$ python -q
>>> import numpy as np
>>> from numpy import linalg as LA
>>> np.set_printoptions(precision=2, suppress=True, linewidth=160)
>>> A = np.load("w.npy")
>>> print(A)
[[  0.01  -2.02   0.98  -1.     1.97   1.     1.  ]
 [  0.03 -10.01   5.03  -4.97  10.01   5.01   5.01]
 [ -0.02   3.99  -2.06   1.99  -4.    -2.01  -2.  ]
 [  0.     2.    -1.03   0.99  -2.02  -0.99  -1.  ]
 [  0.01   1.97  -0.99   1.01  -2.    -1.02  -1.02]
 [  0.01   8.    -3.99   4.03  -7.98  -4.03  -4.01]
 [ -0.01   0.01   0.01   0.01  -0.04   0.05   0.01]
 [ -0.01   6.    -2.99   3.01  -6.03  -3.    -3.  ]]
>>> left, sigma, Vt = LA.svd(A)
>>> print(np.argmax(sigma[:-1] / (sigma[1:] + 1e-6)) + 1)
1
>>> out = left[:, :1] @ np.diag(sigma[:1]) @ Vt[:1]
>>> print(LA.matrix_rank(A, rtol=0.05))
1
>>> print(round(np.abs(A - out).max(), 2))
0.05
>>> theta = np.radians(30)
>>> R = np.eye(7)
>>> R[1, 1] = R[2, 2] = np.cos(theta)
>>> R[1, 2], R[2, 1] = -np.sin(theta), np.sin(theta)
>>> print(R)
[[ 1.    0.    0.    0.    0.    0.    0.  ]
 [ 0.    0.87 -0.5   0.    0.    0.    0.  ]
 [ 0.    0.5   0.87  0.    0.    0.    0.  ]
 [ 0.    0.    0.    1.    0.    0.    0.  ]
 [ 0.    0.    0.    0.    1.    0.    0.  ]
 [ 0.    0.    0.    0.    0.    1.    0.  ]
 [ 0.    0.    0.    0.    0.    0.    1.  ]]
>>> out = A @ R.T
>>> print(round(LA.det(R), 2), round(float(np.trace(R)), 2))
1.0 6.73
>>> out = A / LA.norm(A, axis=1)
Traceback (most recent call last):
  File "<python-input-17>", line 1, in <module>
    out = A / LA.norm(A, axis=1)
          ~~^~~~~~~~~~~~~~~~~~~~
ValueError: operands could not be broadcast together with shapes (8,7) (8,) 
>>> out = A / LA.norm(A, axis=1, keepdims=True)
>>> cov = out @ out.T
>>> print((cov - 2 * np.eye(8)).round(6).argmax(axis=1))
[1 0 3 2 5 7 3 5]
>>> print(LA.norm(out, axis=1))
[1. 1. 1. 1. 1. 1. 1. 1.]
>>> print((np.abs(cov) > 0.9).astype(int))
[[1 1 1 1 1 1 0 1]
 [1 1 1 1 1 1 0 1]
 [1 1 1 1 1 1 0 1]
 [1 1 1 1 1 1 0 1]
 [1 1 1 1 1 1 0 1]
 [1 1 1 1 1 1 0 1]
 [0 0 0 0 0 0 1 0]
 [1 1 1 1 1 1 0 1]]
>>> print(round(float(np.degrees(np.arccos(np.clip(cov[2, 7], -1, 1)))), 2))
0.61
>>> print(cov[2])
[-1.   -1.    1.    1.    1.    1.    0.17  1.  ]
>>> W1 = np.array([[0, -4, -5, 6, -2],
...     [2, -5, -7, -2, 4],
...     [-6, 2, 6, -4, -9],
...     [-2, -8, -9, 4, -9],
...     [-1, -1, 9, -4, 0],
...     [9, 4, -9, -6, 6],
...     [-6, 5, -3, 0, -1]])
>>> c = np.array([3, 6, 5, 7, 0])
>>> hid = np.maximum(A @ W1 + c, 0)
>>> print((hid > 0).astype(int))
[[0 1 1 0 0]
 [0 1 1 0 0]
 [1 0 0 1 1]
 [1 0 0 1 1]
 [1 0 0 1 1]
 [1 0 0 1 1]
 [1 1 1 1 1]
 [1 0 0 1 1]]
>>> cent = np.array([[1, -2], [-2, 0], [1, -2], [1, -3], [1, -1]])
>>> print((hid @ cent).round(6).argmax(axis=1))
[0 0 0 0 0 0 0 0]
>>> print(W1 @ cent)
[[  7  -6]
 [  7  12]
 [-17  21]
 [  0  19]
 [  6  -4]
 [ -8  12]
 [-20  19]]
